>>> import numpy as np
>>> np.set_printoptions(suppress=True, linewidth=120)
>>> W0 = np.load("dump.npy")
>>> W0
array([[ 3.,  3.,  1.,  4.],
       [ 3., 11.,  3., 12.],
       [ 1.,  3.,  3.,  4.],
       [ 4., 12.,  4., 18.]])
>>> left, sv, Vt = np.linalg.svd(W0)
>>> sv.round(3)
array([29.,  2.,  2.,  2.])
>>> Y = left[:, :1] @ np.diag(sv[:1]) @ Vt[:1]
>>> np.round(np.linalg.norm(W0 - Y, 2), 3), sv[1]
(np.float64(2.0), np.float64(2.0))
>>> np.round(np.linalg.norm(W0 - Y) / np.linalg.norm(W0), 3)
np.float64(0.119)
>>> np.linalg.matrix_rank(Y)
np.int64(1)
>>> print(round(float(np.abs(W0 - Y).max()), 3))
1.926
>>> Y.round(3)
array([[ 1.074,  3.222,  1.074,  4.296],
       [ 3.222,  9.667,  3.222, 12.889],
       [ 1.074,  3.222,  1.074,  4.296],
       [ 4.296, 12.889,  4.296, 17.185]])
>>> x0 = np.array([-1, 2, -1, 0])
>>> h = np.maximum(Y @ x0, 0)
>>> np.round(Y * (h > 1e-9)[:, None], 3)
array([[ 1.074,  3.222,  1.074,  4.296],
       [ 3.222,  9.667,  3.222, 12.889],
       [ 1.074,  3.222,  1.074,  4.296],
       [ 4.296, 12.889,  4.296, 17.185]])
>>> np.round(np.maximum(Y @ x0, 0) - np.maximum(-Y @ x0, 0), 3)
array([ 4.296, 12.889,  4.296, 17.185])
>>> np.round(np.tanh(Y @ x0), 3)
array([1., 1., 1., 1.])
>>> np.flatnonzero(h > 1e-9)
array([0, 1, 2, 3])
>>> np.round(np.maximum(Y @ (3 * x0), 0), 3)
array([12.889, 38.667, 12.889, 51.556])
>>> feats = np.array([[0.0, 0.0, -2.0, -2.0, 3.0],
...     [0.0, -1.0, 0.0, 0.0, 0.0],
...     [-2.0, 0.0, 3.0, 4.0, -6.0],
...     [-2.0, 0.0, 4.0, 3.0, -6.0],
...     [3.0, 0.0, -6.0, -6.0, 8.0]])
>>> feats
array([[ 0.,  0., -2., -2.,  3.],
       [ 0., -1.,  0.,  0.,  0.],
       [-2.,  0.,  3.,  4., -6.],
       [-2.,  0.,  4.,  3., -6.],
       [ 3.,  0., -6., -6.,  8.]])
>>> [round(float(np.linalg.det(feats[:i, :i])), 2) + 0 for i in range(1, 6)]
[0.0, 0.0, 4.0, -8.0, 17.0]
>>> x0 = np.array([3, 3, 3, 0, 1])
>>> np.linalg.norm(feats @ x0) <= np.linalg.norm(feats, 2) * np.linalg.norm(x0) + 1e-9
np.True_
>>> print((feats * x0).sum(axis=1))
[-3. -3. -3.  0. -1.]
>>> feats @ x0
array([-3., -3., -3.,  0., -1.])
>>> (feats @ x0).argmax()
np.int64(3)
>>> print(feats @ np.ones(5))
[-1. -1. -1. -1. -1.]
>>> np.linalg.cond(feats) > 100
np.False_
>>> W = np.array([[1, 2], [3, 2], [0, 0], [3, 2], [2, 0]])
>>> coef = np.array([1, 1])
>>> hid = np.maximum(feats @ W + coef, 0)
>>> (hid > 0).astype(int)
array([[1, 0],
       [0, 0],
       [0, 1],
       [0, 1],
       [1, 0]])
>>> (hid > 0).mean(axis=0)
array([0.4, 0.4])
>>> cent = np.array([[0, 3, 3], [2, 2, 0]])
>>> hid @ cent
array([[ 0.,  3.,  3.],
       [ 0.,  0.,  0.],
       [10., 10.,  0.],
       [ 6.,  6.,  0.],
       [ 0.,  6.,  6.]])
>>> W @ cent
array([[ 4,  7,  3],
       [ 4, 13,  9],
       [ 0,  0,  0],
       [ 4, 13,  9],
       [ 0,  6,  6]])
>>> (hid @ cent).round(6).argmax(axis=1)
array([1, 0, 0, 0, 1])
>>> r0 = np.array([1, -1, -1, 3, 0])
>>> mat = np.array([np.roll(r0, i) for i in range(5)])
>>> mat
array([[ 1, -1, -1,  3,  0],
       [ 0,  1, -1, -1,  3],
       [ 3,  0,  1, -1, -1],
       [-1,  3,  0,  1, -1],
       [-1, -1,  3,  0,  1]])
>>> Y = mat / np.sqrt((mat ** 2).mean(axis=1, keepdims=True))
>>> mat - mat.mean(axis=1, keepdims=True)
array([[ 0.6, -1.4, -1.4,  2.6, -0.4],
       [-0.4,  0.6, -1.4, -1.4,  2.6],
       [ 2.6, -0.4,  0.6, -1.4, -1.4],
       [-1.4,  2.6, -0.4,  0.6, -1.4],
       [-1.4, -1.4,  2.6, -0.4,  0.6]])
>>> Y[2].round(3)
array([ 1.936,  0.   ,  0.645, -0.645, -0.645])
>>> np.round(np.linalg.norm(Y, axis=1), 3)
array([2.236, 2.236, 2.236, 2.236, 2.236])
>>> np.linalg.matrix_rank(mat - mat.mean(axis=1, keepdims=True))
np.int64(4)
>>> np.linalg.matrix_rank(Y) == np.linalg.matrix_rank(mat)
np.True_
>>> W = np.array([[0, 0, 1, -2, 1],
...     [-2, -2, 1, 0, 0],
...     [-1, 0, 2, 1, 1],
...     [1, -1, 1, 2, -2],
...     [1, 2, 0, -1, 0]])
>>> coef = np.array([5, 2, -3, -2, 0])
>>> hid = np.maximum(mat @ W + coef, 0)
>>> (hid > 0).mean(axis=0)
array([0.8, 0.8, 0.4, 0.6, 0.6])
>>> hid
array([[11,  1,  0,  1,  0],
       [ 6,  7,  0,  0,  1],
       [ 2,  1,  1,  0,  6],
       [ 0,  0,  0,  3,  0],
       [ 5,  6,  1,  2,  2]])
>>> np.linalg.matrix_rank(hid)
np.int64(5)
>>> cent = np.array([[-6, -5], [-8, -8], [-7, -6], [-9, 3], [-3, 3]])
>>> print(W @ cent)
[[  8  -9]
 [ 21  20]
 [-20  -1]
 [-17  -3]
 [-13 -24]]
>>> hid @ cent
array([[ -83,  -60],
       [ -95,  -83],
       [ -45,   -6],
       [ -27,    9],
       [-109,  -67]])
>>> print((hid @ cent).round(6).argmax(axis=1))
[1 1 1 1 1]
